% python3 -q
>>> import numpy as np
>>> np.set_printoptions(suppress=True, linewidth=200)
>>> O, _ = np.linalg.qr(np.array([[-0.7, -0.4, -0.7], [-0.9, 0.8, 0.9], [0.2, -2.5, 0.2]]))
>>> ev = np.array([6, 5, 9])
>>> A = O @ np.diag(ev) @ O.T
>>> A.round(2)
array([[ 7.41, -1.32, -1.  ],
       [-1.32,  7.17,  0.65],
       [-1.  ,  0.65,  5.43]])
>>> Lm = np.linalg.cholesky(A)
>>> np.round(A / np.sqrt(np.outer(np.diag(A), np.diag(A))), 2)
array([[ 1.  , -0.18, -0.16],
       [-0.18,  1.  ,  0.1 ],
       [-0.16,  0.1 ,  1.  ]])
>>> np.round(Lm @ Lm.T, 2)
array([[ 7.41, -1.32, -1.  ],
       [-1.32,  7.17,  0.65],
       [-1.  ,  0.65,  5.43]])
>>> def softmax(z):
...     e = np.exp(z - z.max(axis=-1, keepdims=True))
...     return e / e.sum(axis=-1, keepdims=True)
... 
>>> np.round(softmax(A[2] + -2), 2) + 0
array([0.  , 0.01, 0.99])
>>> np.round(softmax(A).sum(axis=1), 2)
array([1., 1., 1.])
>>> att = A @ A.T / np.sqrt(3)
>>> np.round(softmax(att), 2) + 0
array([[1., 0., 0.],
       [0., 1., 0.],
       [0., 0., 1.]])
>>> left, sig, vt = np.linalg.svd(A, full_matrices=False)
>>> np.round(left.T @ A @ vt.T, 2) + 0
array([[9., 0., 0.],
       [0., 6., 0.],
       [0., 0., 5.]])
>>> sig.round(2)
array([9., 6., 5.])
>>> np.round(np.cumsum(sig ** 2) / np.sum(sig ** 2), 2)
array([0.57, 0.82, 1.  ])
>>> np.abs(left[:, 0]).round(6).argmax()
np.int64(0)
>>> np.allclose(left * sig @ vt, A)
True
>>> (sig > 1e-8).sum()
np.int64(3)
>>> np.round(vt @ vt.T, 2) + 0
array([[1., 0., 0.],
       [0., 1., 0.],
       [0., 0., 1.]])
>>> left.shape, sig.shape, vt.shape
((3, 3), (3,), (3, 3))
>>> np.round(sig / sig[0], 2)
array([1.  , 0.67, 0.56])
>>> np.round(left.T @ left, 2) + 0
array([[1., 0., 0.],
       [0., 1., 0.],
       [0., 0., 1.]])
>>> ev, vecs = np.linalg.eigh(A)
>>> ev.round(2)
array([5., 6., 9.])
>>> np.round(np.linalg.eigvalsh(A + 4 * np.eye(3)), 2)
array([ 9., 10., 13.])
>>> np.round(np.linalg.eigvalsh(A @ A), 2)
array([25., 36., 81.])
>>> np.round(np.abs(vecs[:, -1]), 2)
array([0.71, 0.63, 0.31])
>>> arr = np.array([[0, 1, 0], [0, 0, 1], [1, 0, 0]])
>>> arr @ np.ones(3)
array([1., 1., 1.])
>>> arr @ (-1.0) ** np.arange(3)
array([-1.,  1.,  1.])
>>> (arr @ arr)[0]
array([0, 0, 1])
>>> np.allclose(arr @ arr.T, arr.T @ arr)
True
>>> other = np.array([[2, 1], [0, 1], [0, 0], [2, 2]])
>>> W2 = np.array([[-3, -3, -3, 3], [-2, 0, 0, 0]])
>>> rng = np.random.default_rng(84)
>>> J = other @ W2 + 0.1 * rng.normal(size=(4, 4))
>>> J.round(2)
array([[ -8.15,  -6.04,  -6.24,   6.1 ],
       [ -2.12,  -0.02,   0.06,   0.01],
       [ -0.09,   0.11,  -0.01,  -0.05],
       [-10.09,  -6.14,  -5.9 ,   5.91]])
>>> idx = rng.permutation(4)
>>> idx
array([3, 2, 0, 1])
>>> other = J[idx][:, idx]
>>> np.round(np.diag(other), 2)
array([ 5.91, -0.01, -8.15, -0.02])
>>> round(np.trace(other), 2)
np.float64(-2.27)
>>> other.round(2)
array([[  5.91,  -5.9 , -10.09,  -6.14],
       [ -0.05,  -0.01,  -0.09,   0.11],
       [  6.1 ,  -6.24,  -8.15,  -6.04],
       [  0.01,   0.06,  -2.12,  -0.02]])
>>> x = np.array([5, 3, 0])
>>> np.round(np.linalg.inv(arr), 2)
array([[0., 0., 1.],
       [1., 0., 0.],
       [0., 1., 0.]])
>>> other = np.array([[7, 4], [-7, -3], [0, 4], [-1, -4]])
>>> np.round(np.einsum("ij->j", J), 2)
array([-20.45, -12.08, -12.08,  11.98])
>>> np.round(np.einsum("ik,kj->ji", J, other), 2)
array([[-20.93, -14.74,  -1.35, -33.53],
       [-63.87,  -8.24,  -0.53, -69.17]])
>>> other @ J
Traceback (most recent call last):
  File "<python-input-51>", line 1, in <module>
    other @ J
    ~~~~~~^~~
ValueError: matmul: Input operand 1 has a mismatch in its core dimension 0, with gufunc signature (n?,k),(k,m?)->(n?,m?) (size 4 is different from 2)
>>> np.vstack([J, other.T]).shape
(6, 4)
>>> np.round(np.einsum("ij,ij->i", J, J), 2)
array([179.1 ,   4.5 ,   0.02, 209.21])
>>> u = np.array([2, -3, 0, 1])
>>> other = J + np.outer(u, np.eye(4)[3])
>>> round(np.linalg.det(other) / np.linalg.det(J), 2), round(float(1 + np.linalg.solve(J, u)[3]), 2)
(np.float64(-19.6), -19.6)
>>> np.linalg.matrix_rank(np.linalg.inv(other) - np.linalg.inv(J), tol=1e-8)
np.int64(1)
>>> other.round(2)
array([[ -8.15,  -6.04,  -6.24,   8.1 ],
       [ -2.12,  -0.02,   0.06,  -2.99],
       [ -0.09,   0.11,  -0.01,  -0.05],
       [-10.09,  -6.14,  -5.9 ,   6.91]])
>>> np.round(softmax(J).sum(axis=1), 2)
array([1., 1., 1., 1.])
>>> np.round(softmax(J[1] + -2), 2)
array([0.04, 0.31, 0.33, 0.32])
>>> np.round(softmax(10 * J[1]), 2) + 0
array([0.  , 0.22, 0.49, 0.3 ])
>>> att = J @ J.T / np.sqrt(4)
>>> np.round(softmax(att), 2) + 0
array([[0.  , 0.  , 0.  , 1.  ],
       [0.11, 0.  , 0.  , 0.89],
       [0.23, 0.28, 0.25, 0.24],
       [0.  , 0.  , 0.  , 1.  ]])
>>> softmax(att).round(6).argmax(axis=1)
array([3, 3, 1, 3])
>>> E = np.load("out1.npy")
>>> E
array([[ 5,  6,  7],
       [ 8,  9, 10],
       [11, 12, 13]])
>>> rank = np.linalg.matrix_rank(E)
>>> rank
np.int64(2)
>>> N = np.linalg.svd(E)[2][rank:].T
>>> np.round(E @ N, 2) + 0
array([[0.],
       [0.],
       [0.]])
>>> N.shape
(3, 1)
>>> [int(np.linalg.matrix_rank(np.delete(E, i, axis=0))) for i in range(3)]
[2, 2, 2]
>>> [int(np.linalg.matrix_rank(E[:i])) for i in range(1, len(E) + 1)]
[1, 2, 2]
>>> round(float(np.linalg.eigvals(E).sum().real), 2)
27.0
>>> np.einsum("ij,ji->", E, E)
np.int64(765)
>>> np.round(np.poly(E), 2) + 0
array([  1., -27., -18.,   0.])
>>> np.einsum("ii->", E)
np.int64(27)
>>> round(np.linalg.det(2 * E), 2), round(float(np.linalg.det(E)), 2)
(np.float64(0.0), 0.0)
>>> np.linalg.lstsq(E[:-1].T, E[-1])[2]
np.int32(2)
>>> np.unique(E.round(6), axis=0).shape
(3, 3)
>>> np.allclose(E[:-1].T @ np.linalg.lstsq(E[:-1].T, E[-1])[0], E[-1])
True
>>> feats = np.array([[2, 5, 0, 0], [3, 3, 0, 0], [0, 0, 2, 5], [0, 0, 3, 3]])
>>> round(np.linalg.det(feats), 2)
np.float64(81.0)
>>> (np.linalg.matrix_power((feats != 0) + (feats.T != 0) + np.eye(4), 4) > 0).astype(int)
array([[1, 1, 0, 0],
       [1, 1, 0, 0],
       [0, 0, 1, 1],
       [0, 0, 1, 1]])
>>> feats @ feats
array([[19, 25,  0,  0],
       [15, 24,  0,  0],
       [ 0,  0, 19, 25],
       [ 0,  0, 15, 24]])
>>> O = feats.astype(float).copy()
>>> for j in range(4):
...     O[:, j] -= O[:, :j] @ (O[:, :j].T @ O[:, j])
...     O[:, j] /= np.linalg.norm(O[:, j])
... 
>>> np.round(O.T @ O, 2) + 0
array([[1., 0., 0., 0.],
       [0., 1., 0., 0.],
       [0., 0., 1., 0.],
       [0., 0., 0., 1.]])
>>> O.round(2)
array([[ 0.55,  0.83,  0.  ,  0.  ],
       [ 0.83, -0.55,  0.  ,  0.  ],
       [ 0.  ,  0.  ,  0.55,  0.83],
       [ 0.  ,  0.  ,  0.83, -0.55]])
>>> feats.shape
(4, 4)
>>> feats - feats[0]
array([[ 0,  0,  0,  0],
       [ 1, -2,  0,  0],
       [-2, -5,  2,  5],
       [-2, -5,  3,  3]])
>>> np.round(np.sort(np.abs(np.linalg.eigvals(J))), 2)
array([0.05, 1.18, 1.94, 1.94])
>>> np.round((J - J.T) / 2, 2)
array([[ 0.  , -1.96, -3.08,  8.1 ],
       [ 1.96,  0.  , -0.02,  3.08],
       [ 3.08,  0.02,  0.  ,  2.92],
       [-8.1 , -3.08, -2.92,  0.  ]])
>>> round(float(np.linalg.det(J)), 2)
-0.22
>>> np.allclose(J, J.T)
False
>>> round(np.abs(np.linalg.eigvals(J)).max(), 2)
np.float64(1.94)
>>> F = np.loadtxt("x.csv", delimiter=",")
>>> F
array([[ 0.39,  0.91,  0.65],
       [-0.12, -0.28, -0.2 ],
       [ 0.09,  0.21,  0.15],
       [ 0.21,  0.49,  0.35]])
>>> np.round(F - F[0], 2)
array([[ 0.  ,  0.  ,  0.  ],
       [-0.51, -1.19, -0.85],
       [-0.3 , -0.7 , -0.5 ],
       [-0.18, -0.42, -0.3 ]])
>>> F.shape
(4, 3)
>>> F[4]
Traceback (most recent call last):
  File "<python-input-101>", line 1, in <module>
    F[4]
    ~^^^
IndexError: index 4 is out of bounds for axis 0 with size 4
>>> F.sum(axis=0)
array([0.57, 1.33, 0.95])
>>> np.unravel_index(np.abs(F).argmax(), F.shape)
(np.int64(0), np.int64(1))
>>> np.round(F.sum(axis=1), 2)
array([ 1.95, -0.6 ,  0.45,  1.05])
>>> np.abs(F).max()
np.float64(0.91)
>>> left, sig, vt = np.linalg.svd(F)
>>> vecs = vt[:(sig > 1e-8).sum()]
>>> x = F[3] + 5 * F[2] + rng.integers(2) * np.eye(3)[2]
>>> x.round(2)
array([0.66, 1.54, 1.1 ])
>>> np.allclose(vecs.T @ vecs @ x, x)
True
>>> np.linalg.matrix_rank(np.vstack([F, x]))
np.int64(1)
>>> np.round(vecs.T @ vecs, 2)
array([[0.11, 0.25, 0.18],
       [0.25, 0.59, 0.42],
       [0.18, 0.42, 0.3 ]])
>>> W0 = np.load("mat.npy")
>>> W0
array([[1, 0, 0],
       [0, 1, 0],
       [0, 0, 1]])
>>> round(float(np.linalg.det(feats[::-1])), 2)
81.0
>>> np.einsum("ij,ji->", feats, feats)
np.int64(86)
>>> np.round(np.poly(feats), 2)
array([  1., -10.,   7.,  90.,  81.])
>>> np.kron(np.eye(2, dtype=int), feats)
array([[2, 5, 0, 0, 0, 0, 0, 0],
       [3, 3, 0, 0, 0, 0, 0, 0],
       [0, 0, 2, 5, 0, 0, 0, 0],
       [0, 0, 3, 3, 0, 0, 0, 0],
       [0, 0, 0, 0, 2, 5, 0, 0],
       [0, 0, 0, 0, 3, 3, 0, 0],
       [0, 0, 0, 0, 0, 0, 2, 5],
       [0, 0, 0, 0, 0, 0, 3, 3]])
>>> round(float(np.linalg.eigvals(feats).sum().real), 2)
10.0
